$ python3 -q
>>> import numpy as np
>>> from numpy import linalg as LA
>>> np.set_printoptions(suppress=True, linewidth=100)
>>> rnd = lambda a: np.round(a, 3) + 0
>>> W0 = np.load("block13.npy")
>>> W0
array([[ 1.826, -1.664, -2.28 ,  1.467, -0.653, -0.652, -2.137,  1.629, -1.331,  0.178, -3.037,
         1.502],
       [-0.119,  2.139, -0.53 ,  1.471,  2.389, -2.286,  0.922, -0.963,  3.335, -0.468,  3.574,
        -1.6  ],
       [ 1.736,  1.375, -1.425, -1.765, -1.726,  0.808, -0.568,  0.097, -2.931,  0.346, -1.498,
        -0.623],
       [-1.474, -0.498,  2.649, -0.294,  1.21 ,  1.655,  1.253, -1.177,  0.784, -1.622,  2.174,
         0.817],
       [ 1.654,  0.124, -1.607,  1.166, -0.804,  0.248,  1.716, -2.444, -0.048,  1.426, -0.63 ,
        -1.433],
       [-0.613,  1.389,  1.31 ,  1.515,  1.875, -1.356,  1.156, -0.356,  0.754, -0.026,  2.365,
        -1.042],
       [ 1.191,  2.091, -1.958, -0.195, -0.451, -0.663, -0.203, -1.912,  0.708, -0.773, -0.453,
        -2.521]])
>>> M2 = W0 / np.sqrt((W0 ** 2).mean(axis=1, keepdims=True))
>>> LA.matrix_rank(W0 - W0.mean(axis=1, keepdims=True))
np.int64(7)
>>> LA.matrix_rank(M2) == LA.matrix_rank(W0)
np.True_
>>> rnd(LA.norm(M2, axis=1))
array([3.464, 3.464, 3.464, 3.464, 3.464, 3.464, 3.464])
>>> vec = np.array([1, 2, 0, 0, 2, 2, 2, 1, 1, 0, 1, 0])
>>> rnd(W0 @ (2 * vec))
array([-22.25 ,  24.31 ,  -5.636,  15.094,   2.2  ,  16.556,   2.164])
>>> rnd((W0 * vec).sum(axis=1))
array([-11.125,  12.155,  -2.818,   7.547,   1.1  ,   8.278,   1.082])
>>> rnd(np.einsum("ij,j->i", W0, vec))
array([-11.125,  12.155,  -2.818,   7.547,   1.1  ,   8.278,   1.082])
>>> t = np.radians(135)
>>> R = np.eye(12)
>>> R[1, 1] = R[3, 3] = np.cos(t)
>>> R[1, 3], R[3, 1] = -np.sin(t), np.sin(t)
>>> rnd(R)
array([[ 1.   ,  0.   ,  0.   ,  0.   ,  0.   ,  0.   ,  0.   ,  0.   ,  0.   ,  0.   ,  0.   ,
         0.   ],
       [ 0.   , -0.707,  0.   , -0.707,  0.   ,  0.   ,  0.   ,  0.   ,  0.   ,  0.   ,  0.   ,
         0.   ],
       [ 0.   ,  0.   ,  1.   ,  0.   ,  0.   ,  0.   ,  0.   ,  0.   ,  0.   ,  0.   ,  0.   ,
         0.   ],
       [ 0.   ,  0.707,  0.   , -0.707,  0.   ,  0.   ,  0.   ,  0.   ,  0.   ,  0.   ,  0.   ,
         0.   ],
       [ 0.   ,  0.   ,  0.   ,  0.   ,  1.   ,  0.   ,  0.   ,  0.   ,  0.   ,  0.   ,  0.   ,
         0.   ],
       [ 0.   ,  0.   ,  0.   ,  0.   ,  0.   ,  1.   ,  0.   ,  0.   ,  0.   ,  0.   ,  0.   ,
         0.   ],
       [ 0.   ,  0.   ,  0.   ,  0.   ,  0.   ,  0.   ,  1.   ,  0.   ,  0.   ,  0.   ,  0.   ,
         0.   ],
       [ 0.   ,  0.   ,  0.   ,  0.   ,  0.   ,  0.   ,  0.   ,  1.   ,  0.   ,  0.   ,  0.   ,
         0.   ],
       [ 0.   ,  0.   ,  0.   ,  0.   ,  0.   ,  0.   ,  0.   ,  0.   ,  1.   ,  0.   ,  0.   ,
         0.   ],
       [ 0.   ,  0.   ,  0.   ,  0.   ,  0.   ,  0.   ,  0.   ,  0.   ,  0.   ,  1.   ,  0.   ,
         0.   ],
       [ 0.   ,  0.   ,  0.   ,  0.   ,  0.   ,  0.   ,  0.   ,  0.   ,  0.   ,  0.   ,  1.   ,
         0.   ],
       [ 0.   ,  0.   ,  0.   ,  0.   ,  0.   ,  0.   ,  0.   ,  0.   ,  0.   ,  0.   ,  0.   ,
         1.   ]])
>>> M2 = W0 @ R.T
>>> rnd(np.abs(M2 - W0).max(axis=0))
array([0.   , 4.692, 0.   , 3.985, 0.   , 0.   , 0.   , 0.   , 0.   , 0.   , 0.   , 0.   ])
>>> rnd(LA.svd(W0, compute_uv=False)), rnd(LA.svd(M2, compute_uv=False))
(array([10.   ,  7.   ,  4.9  ,  3.43 ,  2.401,  1.681,  1.176]), array([10.   ,  7.   ,  4.9  ,  3.43 ,  2.401,  1.681,  1.176]))
>>> np.allclose(LA.norm(W0, axis=1), LA.norm(M2, axis=1))
True
>>> rnd(LA.det(R)), rnd(np.trace(R))
(np.float64(1.0), np.float64(8.586))
>>> np.allclose(W0 @ W0.T, M2 @ M2.T)
True
